$ python -q
>>> import numpy as np
>>> import numpy.linalg as la
>>> np.set_printoptions(precision=2, suppress=True, linewidth=120, sign=" ")
>>> tidy = lambda a: np.round(a, 2) + 0
>>> feats = np.load("data.npy")
>>> feats
array([[ 0.,  0.,  0.,  0.,  0., -1.],
       [ 0.,  0.,  0.,  0., -1., -2.],
       [ 0.,  0.,  0.,  0., -1.,  2.],
       [ 0.,  0.,  0.,  0., -1., -2.],
       [ 0., -1., -1., -1.,  0.,  0.],
       [-1., -2.,  2., -2.,  0.,  0.]])
>>> # rows 1 and 3 are equal
>>> left, sv, VT = la.svd(feats)
>>> V = VT[:(sv > 1e-8).sum()]
>>> rng = np.random.default_rng(650)
>>> vec = feats[0] + -1 * feats[4] + rng.integers(2) * np.eye(6)[1]
>>> vec
array([ 0.,  2.,  1.,  1.,  0., -1.])
>>> la.matrix_rank(np.vstack([feats, vec]))
np.int64(5)
>>> tidy(feats @ la.pinv(feats) @ feats)
array([[ 0.,  0.,  0.,  0.,  0., -1.],
       [ 0.,  0.,  0.,  0., -1., -2.],
       [ 0.,  0.,  0.,  0., -1.,  2.],
       [ 0.,  0.,  0.,  0., -1., -2.],
       [ 0., -1., -1., -1.,  0.,  0.],
       [-1., -2.,  2., -2.,  0.,  0.]])
>>> print(np.allclose(feats[:-1].T @ la.lstsq(feats[:-1].T, feats[-1])[0], feats[-1]))
False
>>> print(tidy(np.trace(la.pinv(feats) @ feats)))
4.0
>>> arr = np.load("dump.npy")
>>> arr
array([[  6,  -2,   4,   3,  -1,   2],
       [ 10,  -6,  -4,   5,  -3,  -2],
       [ 10,   8, -10,   5,   4,  -5],
       [ -9,   3,  -6,   3,  -1,   2],
       [-15,   9,   6,   5,  -3,  -2],
       [-15, -12,  15,   5,   4,  -5]])
>>> idx = rng.permutation(6)
>>> idx
array([ 1,  3,  5,  0,  2,  4])
>>> B = arr[idx][:, idx]
>>> np.trace(B)
np.int64(-15)
>>> np.allclose(B, arr)
False
>>> B
array([[ -6,   5,  -2,  10,  -4,  -3],
       [  3,   3,   2,  -9,  -6,  -1],
       [-12,   5,  -5, -15,  15,   4],
       [ -2,   3,   2,   6,   4,  -1],
       [  8,   5,  -5,  10, -10,   4],
       [  9,   5,  -2, -15,   6,  -3]])
